$ python -q
>>> import numpy as np
>>> from numpy import linalg as LA
>>> np.set_printoptions(precision=3, suppress=True, linewidth=120)
>>> rnd = lambda a: np.round(a, 3) + 0
>>> feats = np.diag(np.array([2, 3, 3, 0, 0])) + -3 * np.eye(5, k=1) + -3 * np.eye(5, k=-1)
>>> print(feats)
[[ 2. -3.  0.  0.  0.]
 [-3.  3. -3.  0.  0.]
 [ 0. -3.  3. -3.  0.]
 [ 0.  0. -3.  0. -3.]
 [ 0.  0.  0. -3.  0.]]
>>> # symmetric, so the eigenvalues are real
>>> rng = np.random.default_rng(6361)
>>> idx = rng.permutation(5)
>>> Y = feats[:, idx] * rng.choice([-1, 1], 5)
>>> Y
array([[ 0.,  3., -0.,  0.,  2.],
       [ 0., -3.,  3.,  0., -3.],
       [-3.,  3., -3.,  0.,  0.],
       [ 0., -0.,  3., -3.,  0.],
       [-3., -0., -0.,  0.,  0.]])
>>> left, _, Vh = LA.svd(feats.T @ Y)
>>> rnd(left @ Vh)
array([[ 0.,  0.,  0.,  0.,  1.],
       [ 0., -1.,  0.,  0.,  0.],
       [ 0.,  0., -1.,  0.,  0.],
       [ 1.,  0.,  0.,  0.,  0.],
       [ 0.,  0.,  0.,  1.,  0.]])
>>> rnd(LA.lstsq(feats, Y)[0])
array([[ 0.,  0.,  0.,  0.,  1.],
       [ 0., -1.,  0.,  0.,  0.],
       [ 0.,  0., -1.,  0.,  0.],
       [ 1.,  0.,  0.,  0.,  0.],
       [ 0.,  0.,  0.,  1.,  0.]])
>>> print(rnd(LA.eigvals(Y).sum().real))
-9.0
>>> rnd(np.poly(Y))
array([   1.,    9.,   24.,   54.,   27., -243.])
>>> np.einsum("ii->", Y)
np.float64(-9.0)
>>> np.kron(np.eye(2, dtype=int), Y)
array([[ 0.,  3., -0.,  0.,  2.,  0.,  0., -0.,  0.,  0.],
       [ 0., -3.,  3.,  0., -3.,  0., -0.,  0.,  0., -0.],
       [-3.,  3., -3.,  0.,  0., -0.,  0., -0.,  0.,  0.],
       [ 0., -0.,  3., -3.,  0.,  0., -0.,  0., -0.,  0.],
       [-3., -0., -0.,  0.,  0., -0., -0., -0.,  0.,  0.],
       [ 0.,  0., -0.,  0.,  0.,  0.,  3., -0.,  0.,  2.],
       [ 0., -0.,  0.,  0., -0.,  0., -3.,  3.,  0., -3.],
       [-0.,  0., -0.,  0.,  0., -3.,  3., -3.,  0.,  0.],
       [ 0., -0.,  0., -0.,  0.,  0., -0.,  3., -3.,  0.],
       [-0., -0., -0.,  0.,  0., -3., -0., -0.,  0.,  0.]])
